$ python3 -q
>>> import numpy as np
>>> np.set_printoptions(precision=3, suppress=True, linewidth=200, sign=" ")
>>> def tidy(a):
...     return np.round(a, 3) + 0
... 
>>> X = np.load("a.npy")
>>> print(X)
[[ 6.  2.  0.  0.  2.  2.  1.]
 [ 2.  9.  0.  0.  4.  4.  2.]
 [ 0.  0.  5.  0.  0.  0.  0.]
 [ 0.  0.  0.  5.  0.  0.  0.]
 [ 2.  4.  0.  0.  9.  4.  2.]
 [ 2.  4.  0.  0.  4.  9.  2.]
 [ 1.  2.  0.  0.  2.  2.  6.]]
>>> vec = np.ones(7)
>>> for _ in range(7):
...     vec = X @ vec
...     vec /= np.linalg.norm(vec)
...     print(round(vec @ X @ vec, 3))
... 
18.503
18.964
18.998
19.0
19.0
19.0
19.0
>>> print(tidy(np.linalg.eigvalsh(X)[-1]))
19.0
>>> print(np.allclose(X @ X.T, X.T @ X))
True
>>> print(tidy(np.linalg.det(X)))
296875.0
>>> print(np.allclose(X, X.T))
True
>>> print(tidy(np.abs(np.linalg.eigvals(X)).max()))
19.0
>>> f = np.array([1, 2, 2, -2, -2, 2, 1])
>>> out = X + np.outer(f, np.eye(7)[4])
>>> print(np.linalg.matrix_rank(np.linalg.inv(out) - np.linalg.inv(X), tol=1e-8))
1
>>> print(np.linalg.matrix_rank(out - X))
1
>>> mat = np.loadtxt("case3.csv", delimiter=",")
>>> print(mat)
[[-0.2  0.5 -0.1 -0.8 -0.7  0.1]
 [-1.  -0.9  1.7 -1.2  0.1 -0.2]
 [-0.5 -1.  -0.9  0.3 -0.1 -0.5]
 [ 1.4 -0.9 -1.2  0.1  0.4 -0.4]
 [ 1.8  2.  -1.2 -0.2  0.4  0.7]
 [-1.9  0.2  0.7  1.2 -1.6 -1.1]
 [-0.8 -2.6 -1.1  0.3 -0.9 -0.6]
 [ 0.1 -1.7 -2.2  0.7  1.5 -1.5]
 [-2.3  0.2 -0.2 -0.2 -0.1 -0.6]
 [-3.  -8.5 -3.  13.5  3.   1. ]
 [-0.8  0.  -1.4 -0.3  0.3 -1. ]
 [-1.2  0.1  0.3 -0.2  0.8 -1.4]
 [-0.4  0.  -0.4  0.5  0.1 -0.4]
 [ 0.   0.2 -1.8  0.  -1.7 -0.1]
 [-1.9 -1.5  1.6 -1.3 -1.3 -0.9]
 [-1.5  0.4 -1.  -1.6  0.9  0. ]
 [ 0.7 -0.3  0.3 -0.3  0.8 -1.7]
 [ 2.3  0.3 -0.9 -0.2 -1.  -0.6]
 [-0.2 -1.7  0.5 -1.6  1.   0.3]
 [-0.3  0.  -2.1  1.   0.3  0.4]
 [ 1.9  0.6  0.   0.3 -1.8  0.6]]
>>> w1 = np.array([[7, 9], [9, 4], [7, 5], [3, 3], [5, 8], [8, 6]])
>>> c = np.array([3, 0])
>>> hid = np.maximum(mat @ w1 + c, 0)
>>> print(tidy((hid > 0).mean(axis=0)))
[ 0.19   0.238]
>>> cent = np.array([[0, 0], [1, 1]])
>>> print(w1 @ cent)
[[ 9  9]
 [ 4  4]
 [ 5  5]
 [ 3  3]
 [ 8  8]
 [ 6  6]]
>>> print((hid @ cent).round(6).argmax(axis=1))
[ 0  0  0  0  0  0  0  0  0  0  0  0  0  0  0  0  0  0  0  0  0]
>>> print(tidy(hid @ cent))
[[  0.    0. ]
 [  0.    0. ]
 [  0.    0. ]
 [  4.1   4.1]
 [ 25.   25. ]
 [  0.    0. ]
 [  0.    0. ]
 [  0.    0. ]
 [  0.    0. ]
 [  0.    0. ]
 [  0.    0. ]
 [  0.    0. ]
 [  0.    0. ]
 [  0.    0. ]
 [  0.    0. ]
 [  0.    0. ]
 [  1.9   1.9]
 [  5.2   5.2]
 [  0.    0. ]
 [  0.    0. ]
 [  9.6   9.6]]
>>> T = np.stack([mat, 3 * mat, mat[::-1]])
>>> print(np.linalg.matrix_rank(T.reshape(3, -1)))
2
>>> print(np.linalg.matrix_rank(T))
[ 6  6  6]
>>> print(tidy(np.linalg.norm(T, axis=(1, 2))))
[ 20.263  60.788  20.263]
>>> idx = mat[:, 0] > np.median(mat[:, 0])
>>> f = mat[idx].mean(axis=0) - mat[~idx].mean(axis=0)
>>> print(((mat - mat.mean(axis=0)) @ f > 0).astype(int))
[ 1  0  0  1  1  0  0  0  0  0  1  0  1  1  0  1  1  1  1  1  1]
>>> print(tidy((((mat - mat.mean(axis=0)) @ f > 0) == idx).mean()))
0.81
>>> print(np.argsort(-np.abs(f).round(6), kind="stable"))
[ 0  1  3  2  5  4]
>>> W0 = np.array([[-2, 2, 0, -3, -3],
...     [-2, 3, 0, -2, 0],
...     [1, -1, 0, 1, -3],
...     [-3, 3, 2, 3, 0]])
>>> W0[3] = W0[2]
>>> print(W0)
[[-2  2  0 -3 -3]
 [-2  3  0 -2  0]
 [ 1 -1  0  1 -3]
 [ 1 -1  0  1 -3]]
>>> rank = np.linalg.matrix_rank(W0)
>>> print(rank)
3
>>> null = np.linalg.svd(W0)[2][rank:].T
>>> print(null.shape)
(5, 2)
>>> print([int(np.linalg.matrix_rank(W0[:, :j + 1])) for j in range(5)])
[1, 2, 2, 3, 3]
>>> print(np.linalg.matrix_rank(W0.T @ W0), np.linalg.matrix_rank(W0 @ W0.T))
3 3
>>> Uu, sig, Vt = np.linalg.svd(W0)
>>> print(tidy(sig))
[ 6.263  5.19   0.915  0.   ]
>>> out = Uu[:, :3] @ np.diag(sig[:3]) @ Vt[:3]
>>> print(tidy(np.abs(W0 - out).max()))
0.0
>>> print(tidy(np.linalg.norm(W0 - out, 2)), tidy(sig[3]))
0.0 0.0
>>> print(np.linalg.matrix_rank(W0, rtol=0.05))
3
>>> Uu, sig, Vt = np.linalg.svd(W0)
>>> V = Vt[:(sig > 1e-8).sum()]
>>> rng = np.random.default_rng(90748)
>>> vec = W0[0] + 4 * W0[1] + rng.integers(2) * np.eye(5)[3]
>>> print(vec)
[-10.  14.   0. -10.  -3.]
>>> print(np.linalg.matrix_rank(np.vstack([W0, vec])))
4
>>> print(np.allclose(V.T @ V @ vec, vec))
False
>>> print(W0.shape)
(4, 5)
>>> print(tidy(np.linalg.norm(W0)))
8.185
>>> print(W0 - W0[0])
[[ 0  0  0  0  0]
 [ 0  1  0  1  3]
 [ 3 -3  0  4  0]
 [ 3 -3  0  4  0]]
>>> print(W0.mean(axis=0))
[-0.5   0.75  0.   -0.75 -2.25]
>>> print(np.diff(W0, axis=0))
[[ 0  1  0  1  3]
 [ 3 -4  0  3 -3]
 [ 0  0  0  0  0]]
>>> W0[4]
Traceback (most recent call last):
  File "<python-input-62>", line 1, in <module>
    W0[4]
    ~~^^^
IndexError: index 4 is out of bounds for axis 0 with size 4
>>> print(np.count_nonzero(W0))
15
>>> print(W0.sum(axis=1))
[-6 -1 -2 -2]
>>> print(np.linalg.matrix_rank(W0))
3
>>> print(np.abs(W0).max())
3
>>> print(np.unravel_index(np.abs(W0).argmax(), W0.shape))
(np.int64(0), np.int64(3))
>>> print(W0.sum(axis=0))
[-2  3  0 -3 -9]
>>> w1 = np.array([[-4, 4, 3], [-4, 2, -2], [3, 3, -4], [-2, 5, -4], [3, 4, -3]])
>>> c = np.array([1, -4, -5])
>>> hid = np.maximum(W0 @ w1 + c, 0)
>>> print((hid > 0).astype(int))
[[ 0  0  1]
 [ 1  0  0]
 [ 0  0  1]
 [ 0  0  1]]
>>> cent = np.array([[5, 5], [1, 0], [3, 0]])
>>> print((hid @ cent).round(6).argmax(axis=1))
[ 0  0  0  0]
>>> print(hid @ cent)
[[ 18   0]
 [  5   5]
 [ 15   0]
 [ 15   0]]
>>> F = np.load("run0.npy")
>>> print(F)
[[ 0  1  1  2  3]
 [ 3  0  1  1  2]
 [ 2  3  0  1  1]
 [ 1  2  3  0  1]
 [ 1  1  2  3  0]]
>>> print(tidy(np.linalg.det(F[::-1])))
287.0
>>> print(tidy(np.poly(F)))
[   1.    0.  -25. -120. -295. -287.]
>>> print(np.kron(np.eye(2, dtype=int), F))
[[ 0  1  1  2  3  0  0  0  0  0]
 [ 3  0  1  1  2  0  0  0  0  0]
 [ 2  3  0  1  1  0  0  0  0  0]
 [ 1  2  3  0  1  0  0  0  0  0]
 [ 1  1  2  3  0  0  0  0  0  0]
 [ 0  0  0  0  0  0  1  1  2  3]
 [ 0  0  0  0  0  3  0  1  1  2]
 [ 0  0  0  0  0  2  3  0  1  1]
 [ 0  0  0  0  0  1  2  3  0  1]
 [ 0  0  0  0  0  1  1  2  3  0]]
>>> print(tidy(np.linalg.det(F.T)))
287.0
>>> out = F / np.sqrt((F ** 2).mean(axis=1, keepdims=True))
>>> print(tidy(np.linalg.norm(out, axis=1)))
[ 2.236  2.236  2.236  2.236  2.236]
>>> print(np.linalg.matrix_rank(out) == np.linalg.matrix_rank(F))
True
>>> print(tidy(out[1]))
[ 1.732  0.     0.577  0.577  1.155]
>>> print((F @ F)[0])
[ 10  10  13  11   5]
>>> print(F @ (-1.0) ** np.arange(5))
[ 1.  5. -1.  3. -1.]
>>> print(tidy(np.sort(np.abs(np.fft.fft(F[0])))), tidy(np.sort(np.linalg.svd(F, compute_uv=False))))
[ 2.32  2.32  2.76  2.76  7.  ] [ 2.32  2.32  2.76  2.76  7.  ]
>>> print(tidy(np.fft.fft(F[0])))
[ 7.   +0.j    -1.191+2.49j  -2.309+0.225j -2.309-0.225j -1.191-2.49j ]
>>> print(np.allclose(F @ F.T, F.T @ F))
True
>>> print(F @ np.ones(5))
[ 7.  7.  7.  7.  7.]
>>> print(F[3] @ F[0])
8
>>> print(tidy(np.linalg.norm(F) ** 2 / np.linalg.norm(F, 2) ** 2))
1.531
>>> print(tidy(np.linalg.norm(F, axis=0)))
[ 3.873  3.873  3.873  3.873  3.873]
>>> print(tidy(np.linalg.norm(F, axis=1)))
[ 3.873  3.873  3.873  3.873  3.873]
>>> idx = rng.permutation(5)
>>> print(idx)
[ 0  3  2  1  4]
>>> out = F[idx][:, idx]
>>> print(np.allclose(out, F))
False
>>> print(out)
[[ 0  2  1  1  3]
 [ 1  0  3  2  1]
 [ 2  1  0  3  1]
 [ 3  1  1  0  2]
 [ 1  3  2  1  0]]
>>> print(tidy(np.sort(np.abs(np.linalg.eigvals(out)))))
[ 2.32  2.32  2.76  2.76  7.  ]
>>> print(np.diag(out))
[ 0  0  0  0  0]
>>> feats = np.load("arr.npy")
>>> print(feats)
[[ 0  0  0  3  0  2  3]
 [ 0  0  0  0  3  0  2]
 [ 0  0  0  0  0  3  0]
 [ 3  0  0  0  0  0  3]
 [ 0  3  0  0  0  0  0]
 [ 2  0  3  0  0  0  0]
 [ 3  2  0  3  0  0  0]]
>>> G = W0.T @ W0
>>> print((W0 @ W0.T).shape)
(4, 4)
>>> print(tidy(np.linalg.svd(W0, compute_uv=False) ** 2))
[ 39.226  26.937   0.837   0.   ]
>>> arr = np.load("layer0.npy")
>>> print(tidy(arr))
[[ 0.309  0.     0.     0.     0.    -0.951  0.   ]
 [ 0.     1.     0.     0.     0.     0.     0.   ]
 [ 0.     0.     1.     0.     0.     0.     0.   ]
 [ 0.     0.     0.     1.     0.     0.     0.   ]
 [ 0.     0.     0.     0.     1.     0.     0.   ]
 [ 0.951  0.     0.     0.     0.     0.309  0.   ]
 [ 0.     0.     0.     0.     0.     0.     1.   ]]
>>> print(tidy(arr.T @ arr))
[[ 1.  0.  0.  0.  0.  0.  0.]
 [ 0.  1.  0.  0.  0.  0.  0.]
 [ 0.  0.  1.  0.  0.  0.  0.]
 [ 0.  0.  0.  1.  0.  0.  0.]
 [ 0.  0.  0.  0.  1.  0.  0.]
 [ 0.  0.  0.  0.  0.  1.  0.]
 [ 0.  0.  0.  0.  0.  0.  1.]]
>>> print(tidy(arr @ arr.T))
[[ 1.  0.  0.  0.  0.  0.  0.]
 [ 0.  1.  0.  0.  0.  0.  0.]
 [ 0.  0.  1.  0.  0.  0.  0.]
 [ 0.  0.  0.  1.  0.  0.  0.]
 [ 0.  0.  0.  0.  1.  0.  0.]
 [ 0.  0.  0.  0.  0.  1.  0.]
 [ 0.  0.  0.  0.  0.  0.  1.]]
>>> print(tidy(arr @ arr))
[[-0.809  0.     0.     0.     0.    -0.588  0.   ]
 [ 0.     1.     0.     0.     0.     0.     0.   ]
 [ 0.     0.     1.     0.     0.     0.     0.   ]
 [ 0.     0.     0.     1.     0.     0.     0.   ]
 [ 0.     0.     0.     0.     1.     0.     0.   ]
 [ 0.588  0.     0.     0.     0.    -0.809  0.   ]
 [ 0.     0.     0.     0.     0.     0.     1.   ]]
>>> print(tidy(np.linalg.det(arr)))
1.0
>>> print(tidy(np.sort(np.linalg.eigvals(arr).real)))
[ 0.309  0.309  1.     1.     1.     1.     1.   ]
>>> Q, V = np.linalg.qr(arr[:, :6])[0], np.linalg.qr(arr[:, 6:])[0]
>>> sig = np.linalg.svd(Q.T @ V, compute_uv=False)
>>> print(np.degrees(np.arccos(sig.clip(0, 1))))
[ 90.]
>>> print((sig > 0.9).sum())
0
>>> M = np.loadtxt("sample8.csv", delimiter=",")
>>> print(tidy(M))
[[ 0.905 -0.179 -0.158 -0.158 -0.2   -0.116 -0.074 -0.2  ]
 [-0.179  0.662 -0.298 -0.298 -0.377 -0.218 -0.139 -0.377]
 [-0.158 -0.298  0.737 -0.263 -0.333 -0.193 -0.123 -0.333]
 [-0.158 -0.298 -0.263  0.737 -0.333 -0.193 -0.123 -0.333]
 [-0.2   -0.377 -0.333 -0.333  0.578 -0.244 -0.155 -0.422]
 [-0.116 -0.218 -0.193 -0.193 -0.244  0.859 -0.09  -0.244]
 [-0.074 -0.139 -0.123 -0.123 -0.155 -0.09   0.943 -0.155]
 [-0.2   -0.377 -0.333 -0.333 -0.422 -0.244 -0.155  0.578]]
>>> evals, V = np.linalg.eigh(M)
>>> print((evals > 1e-8).sum(), (evals < -1e-8).sum())
7 1
>>> print(tidy(V.T @ M @ V))
[[-1.  0.  0.  0.  0.  0.  0.  0.]
 [ 0.  1.  0.  0.  0.  0.  0.  0.]
 [ 0.  0.  1.  0.  0.  0.  0.  0.]
 [ 0.  0.  0.  1.  0.  0.  0.  0.]
 [ 0.  0.  0.  0.  1.  0.  0.  0.]
 [ 0.  0.  0.  0.  0.  1.  0.  0.]
 [ 0.  0.  0.  0.  0.  0.  1.  0.]
 [ 0.  0.  0.  0.  0.  0.  0.  1.]]
>>> print(tidy(np.linalg.eigvalsh(M + 4 * np.eye(8))))
[ 3.  5.  5.  5.  5.  5.  5.  5.]
>>> print(evals.sum(), np.trace(M))
6.0 6.0
>>> print(tidy(np.linalg.eigvalsh(M @ M)))
[ 1.  1.  1.  1.  1.  1.  1.  1.]
>>> print(tidy(V @ np.diag(evals) @ V.T))
[[ 0.905 -0.179 -0.158 -0.158 -0.2   -0.116 -0.074 -0.2  ]
 [-0.179  0.662 -0.298 -0.298 -0.377 -0.218 -0.139 -0.377]
 [-0.158 -0.298  0.737 -0.263 -0.333 -0.193 -0.123 -0.333]
 [-0.158 -0.298 -0.263  0.737 -0.333 -0.193 -0.123 -0.333]
 [-0.2   -0.377 -0.333 -0.333  0.578 -0.244 -0.155 -0.422]
 [-0.116 -0.218 -0.193 -0.193 -0.244  0.859 -0.09  -0.244]
 [-0.074 -0.139 -0.123 -0.123 -0.155 -0.09   0.943 -0.155]
 [-0.2   -0.377 -0.333 -0.333 -0.422 -0.244 -0.155  0.578]]
>>> print(tidy(np.linalg.svd(M, compute_uv=False)))
[ 1.  1.  1.  1.  1.  1.  1.  1.]
>>> print(np.unique(evals.round(6) + 0, return_counts=True)[1])
[ 1  7]
